In [1]: import numpy as np

In [2]: np.set_printoptions(precision=3, suppress=True, linewidth=200)

In [3]: def rnd(a):
   ...:     return np.round(a, 3) + 0
   ...: 

In [4]: data = np.load("w.npy")

In [5]: data
Out[5]: 
array([[-1,  2,  0,  0,  0,  0],
       [ 1,  0,  0,  0,  0,  0],
       [-1, -1,  0,  0,  0,  0],
       [ 0,  0, -1,  2,  0,  0],
       [ 0,  0,  1,  0,  0,  0],
       [ 0,  0, -1, -1,  0,  0],
       [ 0,  0,  0,  0, -1,  2],
       [ 0,  0,  0,  0,  1,  0],
       [ 0,  0,  0,  0, -1, -1]])

In [6]: x0 = np.array([-1, 3, 1, 2, 3, 1])

In [7]: rhs = data @ x0

In [8]: rnd(np.linalg.solve(data.T @ data, data.T @ rhs))
Out[8]: array([-1.,  3.,  1.,  2.,  3.,  1.])

In [9]: rhs
Out[9]: array([ 7, -1, -2,  3,  1, -3, -1,  3, -4])

In [10]: rnd(np.linalg.pinv(data) @ data)
Out[10]: 
array([[1., 0., 0., 0., 0., 0.],
       [0., 1., 0., 0., 0., 0.],
       [0., 0., 1., 0., 0., 0.],
       [0., 0., 0., 1., 0., 0.],
       [0., 0., 0., 0., 1., 0.],
       [0., 0., 0., 0., 0., 1.]])

In [11]: rng = np.random.default_rng(3452)

In [12]: rhs = rhs + 0.1 * rng.normal(size=9)

In [13]: rnd(rhs)
Out[13]: array([ 7.012, -1.149, -1.962,  3.142,  1.015, -2.967, -1.082,  3.013, -3.996])

In [14]: beta, *_ = np.linalg.lstsq(data, rhs)

In [15]: beta.round()
Out[15]: array([-1.,  3.,  1.,  2.,  3.,  1.])

In [16]: rnd(np.linalg.norm(rhs - data @ beta))
Out[16]: np.float64(0.118)

In [17]: rnd(beta)
Out[17]: array([-1.072,  2.983,  0.961,  2.042,  3.021,  0.971])

In [18]: [round(float(np.linalg.norm(np.linalg.solve(data.T @ data + lam * np.eye(6), data.T @ rhs))), 2) for lam in (0, 1, 10, 100)]
Out[18]: [5.02, 3.94, 1.44, 0.2]

In [19]: proj = data @ np.linalg.solve(data.T @ data, data.T)

In [20]: np.allclose(proj @ proj, proj)
Out[20]: True

In [21]: proj @ data[:, 1]
Out[21]: array([ 2.,  0., -1.,  0.,  0.,  0.,  0.,  0.,  0.])

In [22]: np.linalg.matrix_rank(np.eye(9) - proj)
Out[22]: np.int64(3)

In [23]: rnd(proj)
Out[23]: 
array([[ 0.929, -0.214, -0.143,  0.   ,  0.   ,  0.   ,  0.   ,  0.   ,  0.   ],
       [-0.214,  0.357, -0.429,  0.   ,  0.   ,  0.   ,  0.   ,  0.   ,  0.   ],
       [-0.143, -0.429,  0.714,  0.   ,  0.   ,  0.   ,  0.   ,  0.   ,  0.   ],
       [ 0.   ,  0.   ,  0.   ,  0.929, -0.214, -0.143,  0.   ,  0.   ,  0.   ],
       [ 0.   ,  0.   ,  0.   , -0.214,  0.357, -0.429,  0.   ,  0.   ,  0.   ],
       [ 0.   ,  0.   ,  0.   , -0.143, -0.429,  0.714,  0.   ,  0.   ,  0.   ],
       [ 0.   ,  0.   ,  0.   ,  0.   ,  0.   ,  0.   ,  0.929, -0.214, -0.143],
       [ 0.   ,  0.   ,  0.   ,  0.   ,  0.   ,  0.   , -0.214,  0.357, -0.429],
       [ 0.   ,  0.   ,  0.   ,  0.   ,  0.   ,  0.   , -0.143, -0.429,  0.714]])

In [24]: np.linalg.cond(proj) > 100
Out[24]: np.True_

In [25]: np.argsort(-np.linalg.norm(proj, axis=0).round(6), kind="stable")[:3]
Out[25]: array([0, 3, 6])

In [26]: other = np.c_[data[:, :1] @ np.array([[5]]), np.array([1, 2, 2, 2, 3, 3, 2, 1, 3])]

In [27]: other
Out[27]: 
array([[-5,  1],
       [ 5,  2],
       [-5,  2],
       [ 0,  2],
       [ 0,  3],
       [ 0,  3],
       [ 0,  2],
       [ 0,  1],
       [ 0,  3]])

In [28]: np.linalg.matrix_rank(other)
Out[28]: np.int64(2)

In [29]: rnd(np.linalg.norm(np.linalg.qr(data)[0].T @ other, axis=0) ** 2 / ((other ** 2).sum(axis=0) + 1e-12))
Out[29]: array([1.   , 0.157])

In [30]: np.linalg.matrix_rank(np.c_[data, other])
Out[30]: np.int64(7)

In [31]: rnd(np.linalg.lstsq(data, other[:, 0])[0])
Out[31]: array([5., 0., 0., 0., 0., 0.])
